$ ipython --no-banner

In [1]: import numpy as np

In [2]: np.set_printoptions(precision=3, suppress=True, linewidth=120, floatmode="fixed")

In [3]: arr = np.load("a.npy")

In [4]: print(arr)
[[ 0  2]
 [-1  0]]

In [5]: print(np.trace(arr))
0

In [6]: print((arr + arr.T) / 2)
[[0.000 0.500]
 [0.500 0.000]]

In [7]: print(np.round(np.abs(np.linalg.eigvals(arr)).max(), 3))
1.414

In [8]: print(np.linalg.pinv(arr))
[[ 0.000 -1.000]
 [ 0.500  0.000]]

In [9]: print(arr.T @ arr)
[[1 0]
 [0 4]]

In [10]: print(np.linalg.norm(arr, axis=0))
[1.000 2.000]

In [11]: print(arr @ arr.T)
[[4 0]
 [0 1]]

In [12]: other = np.array([[2, 1], [1, 0]])

In [13]: print(np.linalg.matrix_rank(arr @ other))
2

In [14]: print(arr @ other)
[[ 2  0]
 [-2 -1]]

In [15]: print(other.T @ arr.T)
[[ 2 -2]
 [ 0 -1]]

In [16]: other = arr / np.sqrt((arr ** 2).mean(axis=1, keepdims=True))

In [17]: print(np.linalg.matrix_rank(arr - arr.mean(axis=1, keepdims=True)))
1

In [18]: print(np.linalg.matrix_rank(other) == np.linalg.matrix_rank(arr))
True

In [19]: print(arr - arr.mean(axis=1, keepdims=True))
[[-1.000  1.000]
 [-0.500  0.500]]

In [20]: print(np.linalg.eigvals(arr))
[0.000+1.414j 0.000-1.414j]

In [21]: print(np.einsum("ij,ji->", arr, arr))
-4

In [22]: print(round(float(np.linalg.det(2 * arr)), 3), np.round(np.linalg.det(arr), 3))
8.0 2.0

In [23]: print(round(np.linalg.det(arr[::-1]), 3))
-2.0

In [24]: A = np.tanh(np.array([[0.7, -0.1],
    ...:     [0.8, -0.3],
    ...:     [-0.4, 0.6],
    ...:     [1.6, 0.5],
    ...:     [1.0, -1.0],
    ...:     [1.4, -0.6],
    ...:     [1.1, -0.1],
    ...:     [1.5, -0.2],
    ...:     [0.4, 0.1],
    ...:     [-1.3, 0.9],
    ...:     [0.8, -0.2],
    ...:     [0.2, -0.9],
    ...:     [0.6, 0.7],
    ...:     [-0.3, -0.3],
    ...:     [0.1, -1.6],
    ...:     [-0.4, 0.2],
    ...:     [-0.4, -0.7],
    ...:     [0.5, 1.9],
    ...:     [0.0, -0.1],
    ...:     [-0.4, 1.0],
    ...:     [-0.7, 0.9],
    ...:     [0.7, -1.3],
    ...:     [0.6, 0.1],
    ...:     [-0.1, -1.3],
    ...:     [-1.8, 1.0]]) @ np.array([[1.7, -0.7, 0.3], [-0.5, -0.5, 1.0]]))

In [25]: print(A)
[[ 0.845 -0.414  0.110]
 [ 0.907 -0.388 -0.060]
 [-0.753 -0.020  0.446]
 [ 0.986 -0.879  0.753]
 [ 0.976 -0.197 -0.604]
 [ 0.991 -0.592 -0.178]
 [ 0.958 -0.617  0.226]
 [ 0.990 -0.740  0.245]
 [ 0.558 -0.319  0.217]
 [-0.990  0.430  0.470]
 [ 0.898 -0.430  0.040]
 [ 0.658  0.300 -0.686]
 [ 0.585 -0.647  0.706]
 [-0.345  0.345 -0.371]
 [ 0.749  0.623 -0.917]
 [-0.653  0.178  0.080]
 [-0.319  0.558 -0.675]
 [-0.100 -0.862  0.967]
 [ 0.050  0.050 -0.100]
 [-0.827 -0.217  0.706]
 [-0.927  0.040  0.598]
 [ 0.951  0.159 -0.797]
 [ 0.749 -0.438  0.273]
 [ 0.446  0.617 -0.869]
 [-0.998  0.641  0.430]]

In [26]: z = A[:, 2] > np.median(A[:, 2])

In [27]: r0 = A[z].mean(axis=0) - A[~z].mean(axis=0)

In [28]: print((((A - A.mean(axis=0)) @ r0 > 0) == z).mean())
0.96

In [29]: print(r0)
[-0.454 -0.364  0.890]

In [30]: print(((A - A.mean(axis=0)) @ r0 > 0).astype(int))
[0 0 1 1 0 0 1 1 1 1 0 0 1 0 0 1 0 1 0 1 1 0 1 0 1]

In [31]: print(z.astype(int))
[0 0 1 1 0 0 1 1 1 1 0 0 1 0 0 0 0 1 0 1 1 0 1 0 1]

In [32]: cen = A - A.mean(axis=0)

In [33]: V = np.linalg.svd(cen)[2][:2]

In [34]: other = cen - cen @ V.T @ V

In [35]: print(round(np.linalg.norm(other) / np.linalg.norm(cen), 3))
0.115

In [36]: print(np.diag(V.T @ V))
[0.849 0.483 0.668]

In [37]: print((cen @ V.T).std(axis=0))
[0.798 0.645]

In [38]: print(np.round(np.cov(cen @ V.T, rowvar=False), 3) + 0)
[[0.664 0.000]
 [0.000 0.433]]

In [39]: print(np.linalg.norm(other, axis=1).round(6).argmax())
24

In [40]: d = np.linalg.norm(A[:, None] - A[None], axis=-1)

In [41]: print(np.flatnonzero(d[7] < d.mean() / 2))
[ 0  1  3  5  6  7  8 10 12 22]

In [42]: M = np.load("arr.npy")

In [43]: print(M)
[[0 8 5]
 [0 0 7]
 [0 0 0]]

In [44]: r0 = np.array([2, 8, 4])

In [45]: print(np.polyval(r0, M[1]))
[  4   4 158]

In [46]: print(np.correlate(M[1], M[2], "full"))
[0 0 0 0 0]

In [47]: print(np.sort(np.abs(np.linalg.eigvals(M))))
[0.000 0.000 0.000]

In [48]: print(round(np.linalg.det(M), 3))
0.0

In [49]: print(M @ M)
[[ 0  0 56]
 [ 0  0  0]
 [ 0  0  0]]

In [50]: print(np.allclose(M @ M.T, M.T @ M))
False

In [51]: print((M + M.T) / 2)
[[0.000 4.000 2.500]
 [4.000 0.000 3.500]
 [2.500 3.500 0.000]]

In [52]: print(np.linalg.matrix_rank(M, rtol=0.1))
2

In [53]: print(np.linalg.cond(M) > 100)
True

In [54]: rng = np.random.default_rng(20035)

In [55]: z = rng.permutation(2)

In [56]: print(z)
[1 0]

In [57]: other = arr[z][:, z]

In [58]: print(np.sort(np.abs(np.linalg.eigvals(other))))
[1.414 1.414]

In [59]: print(other)
[[ 0 -1]
 [ 2  0]]

In [60]: print(np.diag(other))
[0 0]

In [61]: E = np.vander(np.arange(4) - 1, 4, increasing=True)

In [62]: print(E)
[[ 1 -1  1 -1]
 [ 1  0  0  0]
 [ 1  1  1  1]
 [ 1  2  4  8]]

In [63]: other = E / np.sqrt((E ** 2).mean(axis=1, keepdims=True))

In [64]: print(np.linalg.norm(other, axis=1))
[2.000 2.000 2.000 2.000]

In [65]: z = rng.permutation(4)

In [66]: print(z)
[3 0 2 1]

In [67]: other = E[z][:, z]

In [68]: print(np.trace(other))
10

In [69]: print(round(float(np.linalg.det(other)), 3), np.round(np.linalg.det(E[z]), 3))
12.0 12.0

In [70]: print(np.sort(np.abs(np.linalg.eigvals(other))))
[0.849 0.849 2.000 8.327]

In [71]: print(np.diag(other))
[8 1 1 0]

In [72]: O, R = np.linalg.qr(E)

In [73]: print(np.trace(O @ O.T))
4.0

In [74]: print(O.shape, R.shape)
(4, 4) (4, 4)

In [75]: print(np.round(O @ R, 3) + 0)
[[ 1.000 -1.000  1.000 -1.000]
 [ 1.000  0.000  0.000  0.000]
 [ 1.000  1.000  1.000  1.000]
 [ 1.000  2.000  4.000  8.000]]

In [76]: print(np.abs(np.diag(R)))
[2.000 2.236 2.000 1.342]

In [77]: print(np.allclose(R.T @ R, E.T @ E))
True

In [78]: print(abs(R[0, 0]), round(float(np.linalg.norm(E[:, 0])), 3))
2.0 2.0

In [79]: print(np.round(O.T @ O, 3) + 0)
[[1.000 0.000 0.000 0.000]
 [0.000 1.000 0.000 0.000]
 [0.000 0.000 1.000 0.000]
 [0.000 0.000 0.000 1.000]]

In [80]: r0 = np.array([-4, 2, 9, -1])

In [81]: m1 = np.array([np.roll(r0, i) for i in range(4)])

In [82]: print(m1)
[[-4  2  9 -1]
 [-1 -4  2  9]
 [ 9 -1 -4  2]
 [ 2  9 -1 -4]]

In [83]: t3 = np.stack([m1, -2 * m1, m1[::-1]])

In [84]: print(np.linalg.matrix_rank(t3))
[4 4 4]

In [85]: print(np.einsum("bij,cij->bc", t3, t3))
[[ 408 -816   20]
 [-816 1632  -40]
 [  20  -40  408]]

In [86]: print(t3.shape)
(3, 4, 4)

In [87]: print(t3.sum(axis=0))
[[  6   7 -10  -3]
 [ 10   3  -6  -7]
 [-10  -3   6   7]
 [ -6  -7  10   3]]

In [88]: print(np.linalg.det(t3))
[ 4272.000 68352.000  4272.000]

In [89]: J = np.array([[2, -2, -1], [6, -6, -3], [0, 0, 0], [2, -2, -1]])

In [90]: left, sigma, Vt = np.linalg.svd(J)

In [91]: print(np.argmax(sigma[:-1] / (sigma[1:] + 1e-6)) + 1)
1

In [92]: other = left[:, :1] @ np.diag(sigma[:1]) @ Vt[:1]

In [93]: print(np.round(np.linalg.norm(J - other, 2), 3), np.round(sigma[1], 3))
0.0 0.0

In [94]: print(other)
[[ 2.000 -2.000 -1.000]
 [ 6.000 -6.000 -3.000]
 [ 0.000  0.000  0.000]
 [ 2.000 -2.000 -1.000]]

In [95]: print(round(float(np.linalg.norm(J - other) / np.linalg.norm(J)), 3))
0.0

In [96]: print(np.round(np.abs(J - other).max(), 3))
0.0

In [97]: O, V = np.linalg.qr(A[:, :1])[0], np.linalg.qr(A[:, 1:])[0]

In [98]: sigma = np.linalg.svd(O.T @ V, compute_uv=False)

In [99]: print(round(np.linalg.norm(O @ O.T - V @ V.T, 2), 3))
1.0

In [100]: print(np.allclose(J[:-1].T @ np.linalg.lstsq(J[:-1].T, J[-1])[0], J[-1]))
True

In [101]: print(np.unique(J.round(6), axis=0).shape)
(3, 3)

In [102]: left, sigma, Vt = np.linalg.svd(J)

In [103]: V = Vt[:(sigma > 1e-8).sum()]

In [104]: vec = J[0] + 5 * J[1] + rng.integers(2) * np.eye(3)[0]

In [105]: print(vec)
[ 33.000 -32.000 -16.000]

In [106]: print(V.T @ V)
[[ 0.444 -0.444 -0.222]
 [-0.444  0.444  0.222]
 [-0.222  0.222  0.111]]

In [107]: print(np.diag(V.T @ V))
[0.444 0.444 0.111]

In [108]: print(np.allclose(V.T @ V @ vec, vec))
False

In [109]: print(np.round(np.linalg.norm(vec - V.T @ V @ vec), 3))
0.745

In [110]: print(np.linalg.matrix_rank(np.vstack([J, vec])))
2

In [111]: rk = np.linalg.matrix_rank(J)

In [112]: print(rk)
1

In [113]: N = np.linalg.svd(J)[2][rk:].T

In [114]: print([int(np.linalg.matrix_rank(np.delete(J, i, axis=0))) for i in range(4)])
[1, 1, 1, 1]

In [115]: print(np.round(J @ N, 3) + 0)
[[0.000 0.000]
 [0.000 0.000]
 [0.000 0.000]
 [0.000 0.000]]

In [116]: print(np.allclose(J @ N, 0))
True

In [117]: W0 = np.loadtxt("w.csv", delimiter=",")

In [118]: print(W0)
[[ 0.000 -1.000 -1.000]
 [ 1.000  0.000 -2.000]
 [ 1.000  2.000  0.000]]

In [119]: print(np.round(W0 @ np.linalg.pinv(W0) @ W0, 3) + 0)
[[ 0.000 -1.000 -1.000]
 [ 1.000  0.000 -2.000]
 [ 1.000  2.000  0.000]]

In [120]: X = np.load("case3.npy")

In [121]: print(X)
[[-0.662  2.876 -0.998 -3.911]
 [ 2.649 -2.944 -2.276 -2.033]
 [ 1.325  2.289 -3.527  2.359]
 [-3.974 -1.679 -2.527  0.083]]

In [122]: left, sigma, Vt = np.linalg.svd(X, full_matrices=False)

In [123]: print(round(float(np.sqrt((sigma ** 2).sum())), 3), np.round(np.linalg.norm(X), 3))
10.0 10.0

In [124]: print(left.shape, sigma.shape, Vt.shape)
(4, 4) (4,) (4, 4)

In [125]: print(np.round(left.T @ left, 3) + 0)
[[1.000 0.000 0.000 0.000]
 [0.000 1.000 0.000 0.000]
 [0.000 0.000 1.000 0.000]
 [0.000 0.000 0.000 1.000]]

In [126]: print(np.cumsum(sigma ** 2) / np.sum(sigma ** 2))
[0.250 0.500 0.750 1.000]

In [127]: print(np.allclose(left * sigma @ Vt, X))
True

In [128]: vec = np.array([2, 0, 1, 1])

In [129]: a = np.maximum(X @ vec, 0)

In [130]: print(X * (a > 1e-9)[:, None])
[[-0.000  0.000 -0.000 -0.000]
 [ 2.649 -2.944 -2.276 -2.033]
 [ 1.325  2.289 -3.527  2.359]
 [-0.000 -0.000 -0.000  0.000]]

In [131]: print(np.maximum(X @ (3 * vec), 0))
[0.000 2.967 4.442 0.000]

In [132]: print(X.T @ a)
[ 4.581  0.477 -7.473  1.482]

In [133]: print(a)
[0.000 0.989 1.481 0.000]

In [134]: print(np.flatnonzero(a > 1e-9))
[1 2]

In [135]: print(np.sort(np.abs(np.linalg.eigvals(X))))
[5.000 5.000 5.000 5.000]

In [136]: print(np.round(np.abs(np.linalg.eigvals(X)).max(), 3))
5.0

In [137]: print((X - X.T) / 2)
[[ 0.000  0.113 -1.161  0.031]
 [-0.113  0.000 -2.282 -0.177]
 [ 1.161  2.282  0.000  2.443]
 [-0.031  0.177 -2.443  0.000]]

In [138]: print(np.allclose(X @ X.T, X.T @ X))
True

In [139]: print(np.linalg.svd(X, compute_uv=False))
[5.000 5.000 5.000 5.000]

In [140]: print(np.round(X @ X.T, 3) + 0)
[[25.000  0.000  0.000  0.000]
 [ 0.000 25.000  0.000  0.000]
 [ 0.000  0.000 25.000  0.000]
 [ 0.000  0.000  0.000 25.000]]

In [141]: print(np.round(X.T @ X, 3) + 0)
[[25.000  0.000  0.000  0.000]
 [ 0.000 25.000  0.000  0.000]
 [ 0.000  0.000 25.000  0.000]
 [ 0.000  0.000  0.000 25.000]]

In [142]: print(np.linalg.norm(X, axis=0))
[5.000 5.000 5.000 5.000]
